% ipython --no-banner

In [1]: import numpy as np

In [2]: np.set_printoptions(precision=1, suppress=True, linewidth=120, floatmode="fixed")

In [3]: arr = np.load("mat.npy")

In [4]: arr
Out[4]: 
array([[-1.0,  2.0,  0.0,  0.0,  0.0,  0.0],
       [ 2.0, -1.0,  0.0,  0.0,  0.0,  0.0],
       [ 0.0,  0.0, -9.0, -1.0, -5.0, -7.0],
       [ 0.0,  0.0, -7.0,  8.0,  0.0,  3.0],
       [ 0.0,  0.0, -5.0,  5.0, -2.0,  0.0],
       [ 0.0,  0.0, -1.0,  3.0, -9.0, -9.0]])

In [5]: # splits into 2 blocks

In [6]: x0 = np.array([1, 3, 1, 3, 0, 2])

In [7]: arr @ (2 * x0)
Out[7]: array([ 10.0,  -2.0, -52.0,  46.0,  20.0, -20.0])

In [8]: np.linalg.norm(arr @ x0) <= np.linalg.norm(arr, 2) * np.linalg.norm(x0) + 1e-9
Out[8]: np.True_

In [9]: (arr @ x0).argmax()
Out[9]: np.int64(3)

In [10]: arr @ x0
Out[10]: array([  5.0,  -1.0, -26.0,  23.0,  10.0, -10.0])

In [11]: feats = np.load("dump.npy")

In [12]: feats
Out[12]: 
array([[ -1.0,   1.3,  -0.8,  -1.8,  -0.6,   0.0,   0.1],
       [  0.9,  -0.9,  -0.5,  -1.1,  -2.6,   0.9,   1.5],
       [  0.1,   0.8,  -0.9,  -0.2,  -1.6,  -1.2,   0.3],
       [  1.9,   1.3,  -0.7,   0.0,   0.0,  -1.6,  -0.4],
       [  0.0,   0.5,  -0.7,   0.0,   0.7,  -0.7,   1.4],
       [  1.3,  -0.3,   3.7,   0.2,   1.6,  -0.9,   1.5],
       [  0.0,   0.3,  -0.4,   0.9,  -0.8,  -1.1,  -0.8],
       [ -1.4,  -1.1,   0.3,   0.1,  -1.3,   0.3,   1.8],
       [  1.6,  -0.7,   1.3,  -2.4,   1.7,  -0.6,  -1.1],
       [ -0.1,  -0.1,  -0.2,   0.9,  -0.1,  -0.3,   0.7],
       [ -1.0,   0.1,   0.1,  -1.1,   1.5,   0.3,   0.2],
       [  1.5,  -6.0,  -0.5, -10.5,   4.0,  -3.5,  -9.5],
       [  0.4,   1.5,   0.8,   0.0,   0.8,   2.1,   0.1],
       [ -1.2,   1.4,   0.0,   0.4,  -0.1,   0.2,   1.0],
       [ -0.1,  -0.5,  -0.3,  -1.5,  -0.1,  -0.8,   0.4],
       [ -1.0,   0.3,  -0.1,   0.9,   1.7,   0.5,   1.1],
       [ -0.2,   1.3,   0.3,   0.1,   0.3,   0.2,  -0.4],
       [  1.2,  -1.6,   0.0,   0.6,  -0.4,  -1.9,  -0.4],
       [ -0.3,   0.5,   1.6,   1.3,   0.6,  -0.9,   1.0],
       [  0.2,  -0.3,   0.5,   0.5,  -0.4,  -0.5,   0.2],
       [ -0.9,  -0.3,   1.3,  -1.4,  -0.1,   0.5,  -0.6],
       [  0.7,  -1.5,  -1.9,   0.2,   1.7,   0.0,  -1.0],
       [  2.2,   0.3,   1.9,  -0.2,   0.6,  -3.0,  -0.2],
       [  0.2,   0.8,  -0.4,   1.1,  -0.2,  -2.1,   0.6],
       [  0.4,  -0.5,   0.0,   0.9,   1.8,   2.6,   0.9],
       [  0.1,  -1.7,   1.1,  -0.7,   0.9,   0.1,   2.8],
       [ -1.0,  -0.5,  -0.7,  -1.4,   0.1,   0.9,   1.4],
       [  0.3,  -2.0,  -0.3,  -0.2,  -1.4,  -1.3,   1.7],
       [ -0.3,  -0.7,  -0.5,  -0.2,   0.0,  -1.4,   0.5],
       [  0.1,   0.6,   0.4,   0.3,   1.0,  -0.7,  -0.4],
       [ -0.6,  -0.6,  -0.7,   0.6,   2.0,  -0.7,   1.2]])

In [13]: # row 11 dominates

In [14]: Xs = feats - feats.mean(axis=0)

In [15]: vecs = np.linalg.svd(Xs)[2][:1]

In [16]: other = Xs - Xs @ vecs.T @ vecs

In [17]: np.cov(Xs @ vecs.T, rowvar=False)
Out[17]: array(9.7)

In [18]: np.round(np.diag(vecs.T @ vecs), 1) + 0
Out[18]: array([0.0, 0.1, 0.0, 0.4, 0.1, 0.0, 0.4])

In [19]: np.round(np.linalg.norm(other) / np.linalg.norm(Xs), 1)
Out[19]: np.float64(0.6)

In [20]: x0 = np.array([-1, 2, -2, -1, 2, -2, -1])

In [21]: rhs = feats @ x0

In [22]: np.linalg.lstsq(feats, rhs)[0]
Out[22]: array([-1.0,  2.0, -2.0, -1.0,  2.0, -2.0, -1.0])

In [23]: np.linalg.solve(feats.T @ feats, feats.T @ rhs)
Out[23]: array([-1.0,  2.0, -2.0, -1.0,  2.0, -2.0, -1.0])

In [24]: rng = np.random.default_rng(813986)

In [25]: rhs = rhs + 0.3 * rng.normal(size=31)

In [26]: rhs
Out[26]: 
array([ 5.4, -8.9,  2.3,  5.6,  3.9, -5.9,  2.2, -6.7,  2.2, -1.0,  4.5, 22.5, -1.7,  1.8,  2.7,  2.1,  3.0, -2.1,
       -1.4, -2.2, -1.9,  4.4,  2.4,  4.5, -4.4, -5.8,  0.2, -5.4,  2.4,  4.6,  4.7])

In [27]: beta, *_ = np.linalg.lstsq(feats, rhs)

In [28]: [round(float(np.linalg.norm(np.linalg.solve(feats.T @ feats + lam * np.eye(7), feats.T @ rhs))), 2) for lam in (0, 1, 10, 100)]
Out[28]: [4.41, 4.24, 3.22, 1.33]

In [29]: round(float(np.linalg.norm(rhs - feats @ beta)), 1)
Out[29]: 1.5

In [30]: np.round(feats.T @ (rhs - feats @ beta), 1) + 0
Out[30]: array([0.0, 0.0, 0.0, 0.0, 0.0, 0.0, 0.0])
